% python3 -q
>>> import numpy as np
>>> from numpy import linalg as LA
>>> np.set_printoptions(precision=2, suppress=True, linewidth=140, sign=" ")
>>> tidy = lambda a: np.round(a, 2) + 0
>>> F = np.load("out14.npy")
>>> F
array([[ 0,  0,  0,  1,  1,  0,  1,  0,  0,  0],
       [ 0,  0,  1,  0,  0,  1,  0,  0,  1,  1],
       [ 0,  1,  0,  0,  0,  1,  0,  1,  0,  1],
       [ 1,  0,  0,  0,  1,  0,  1,  0,  0,  0],
       [ 1,  0,  0,  1,  0,  0,  1,  0,  0,  0],
       [ 0,  1,  1,  0,  0,  0,  0,  1,  1,  1],
       [ 1,  0,  0,  1,  1,  0,  0,  0,  0,  0],
       [ 0,  0,  1,  0,  0,  1,  0,  0,  0,  1],
       [ 0,  1,  0,  0,  0,  1,  0,  0,  0,  1],
       [ 0,  1,  1,  0,  0,  1,  0,  1,  1,  0]])
>>> # symmetric, so the eigenvalues are real
>>> [round(float(LA.det(F[:i, :i])), 2) + 0 for i in range(1, 11)]
[0.0, 0.0, 0.0, 1.0, -2.0, 4.0, -6.0, 0.0, 6.0, -9.0]
>>> x = np.array([0, 1, 1, 1, 2, 2, 0, 0, 0, 2])
>>> LA.norm(F @ x) <= LA.norm(F, 2) * LA.norm(x) + 1e-9
np.True_
>>> np.einsum("ij,j->i", F, x)
array([ 3,  5,  5,  2,  1,  4,  3,  5,  5,  4])
>>> F * x
array([[ 0,  0,  0,  1,  2,  0,  0,  0,  0,  0],
       [ 0,  0,  1,  0,  0,  2,  0,  0,  0,  2],
       [ 0,  1,  0,  0,  0,  2,  0,  0,  0,  2],
       [ 0,  0,  0,  0,  2,  0,  0,  0,  0,  0],
       [ 0,  0,  0,  1,  0,  0,  0,  0,  0,  0],
       [ 0,  1,  1,  0,  0,  0,  0,  0,  0,  2],
       [ 0,  0,  0,  1,  2,  0,  0,  0,  0,  0],
       [ 0,  0,  1,  0,  0,  2,  0,  0,  0,  2],
       [ 0,  1,  0,  0,  0,  2,  0,  0,  0,  2],
       [ 0,  1,  1,  0,  0,  2,  0,  0,  0,  0]])
>>> F @ (2 * x)
array([  6,  10,  10,   4,   2,   8,   6,  10,  10,   8])
>>> (F @ x).argmax()
np.int64(1)
>>> M = np.array([[0, 3, 0, 0, 0, 0],
...     [0, 3, 0, 0, 0, 0],
...     [-1, 2, 0, 0, 0, 0],
...     [0, 0, 0, 3, 0, 0],
...     [0, 0, 0, 3, 0, 0],
...     [0, 0, -1, 2, 0, 0],
...     [0, 0, 0, 0, 0, 3],
...     [0, 0, 0, 0, 0, 3],
...     [0, 0, 0, 0, -1, 2]])
>>> # rows 0 and 1 are equal
>>> M2 = np.c_[M[:, :4] @ np.array([[8, 8, 3, -5], [-9, 5, -4, 7], [6, -7, 5, 5], [9, 5, -5, 3]]), np.array([8, 3, 9, 5, 4, 7, 2, 8, 7])]
>>> M2
array([[-27,  15, -12,  21,   8],
       [-27,  15, -12,  21,   3],
       [-26,   2, -11,  19,   9],
       [ 27,  15, -15,   9,   5],
       [ 27,  15, -15,   9,   4],
       [ 12,  17, -15,   1,   7],
       [  0,   0,   0,   0,   2],
       [  0,   0,   0,   0,   8],
       [  0,   0,   0,   0,   7]])
>>> LA.matrix_rank(np.c_[M, M2])
np.int64(7)
>>> LA.matrix_rank(M2)
np.int64(5)
>>> tidy(LA.lstsq(M, M2[:, 0])[0])
array([ 8., -9.,  6.,  9.,  0.,  0.])
